$ python -q
>>> import numpy as np
>>> from numpy import linalg as LA
>>> np.set_printoptions(suppress=True, linewidth=120)
>>> def rd(a):
...     return np.round(a, 2) + 0
... 
>>> K = np.diag(np.array([0, -3, 1])) + -1 * np.eye(3, k=1) + -1 * np.eye(3, k=-1)
>>> print(K)
[[ 0. -1.  0.]
 [-1. -3. -1.]
 [ 0. -1.  1.]]
>>> # equal to its transpose
>>> def softmax(z):
...     e = np.exp(z - z.max(axis=-1, keepdims=True))
...     return e / e.sum(axis=-1, keepdims=True)
... 
>>> print(rd(softmax(K[1] + 5)))
[0.47 0.06 0.47]
>>> print(rd(softmax(10 * K[1])))
[0.5 0.  0.5]
>>> S = K @ K.T / np.sqrt(3)
>>> print(rd(softmax(S)))
[[0.19 0.61 0.19]
 [0.01 0.98 0.01]
 [0.22 0.39 0.39]]
>>> q, V = LA.qr(K[:, :1])[0], LA.qr(K[:, 1:])[0]
>>> s = LA.svd(q.T @ V, compute_uv=False)
>>> print(rd(s))
[0.97]
>>> print(rd(np.degrees(np.arccos(s.clip(0, 1)))))
[13.63]
>>> print(rd(LA.norm(q @ q.T - V @ V.T, 2)))
1.0
>>> Y = K / np.sqrt((K ** 2).mean(axis=1, keepdims=True))
>>> print(rd(Y[0]))
[ 0.   -1.73  0.  ]
>>> print(LA.matrix_rank(K - K.mean(axis=1, keepdims=True)))
2
>>> print(rd(K - K.mean(axis=1, keepdims=True)))
[[ 0.33 -0.67  0.33]
 [ 0.67 -1.33  0.67]
 [ 0.   -1.    1.  ]]
>>> print(rd(LA.norm(Y, axis=1)))
[1.73 1.73 1.73]
>>> vals, V = LA.eigh(K)
>>> x0 = np.array([0, -1, 1])
>>> print((np.sign(V[:, -1].round(6)) == np.sign(V[0, -1].round(6))).astype(int))
[1 0 1]
>>> print(x0 @ K @ x0)
0.0
>>> print(rd(LA.eigvalsh(K[1:, 1:])))
[-3.24  1.24]
>>> print(np.abs(K).sum(axis=1).max(), rd(np.abs(vals).max()))
5.0 3.51
>>> print(rd(LA.norm(K, axis=0)))
[1.   3.32 1.41]
>>> print(rd(LA.norm(K[0], 1)), rd(LA.norm(K[0], np.inf)))
1.0 1.0
>>> print(LA.norm(K, axis=1).argmax())
1
>>> print(rd(LA.norm(K[0] - K[1])))
2.45
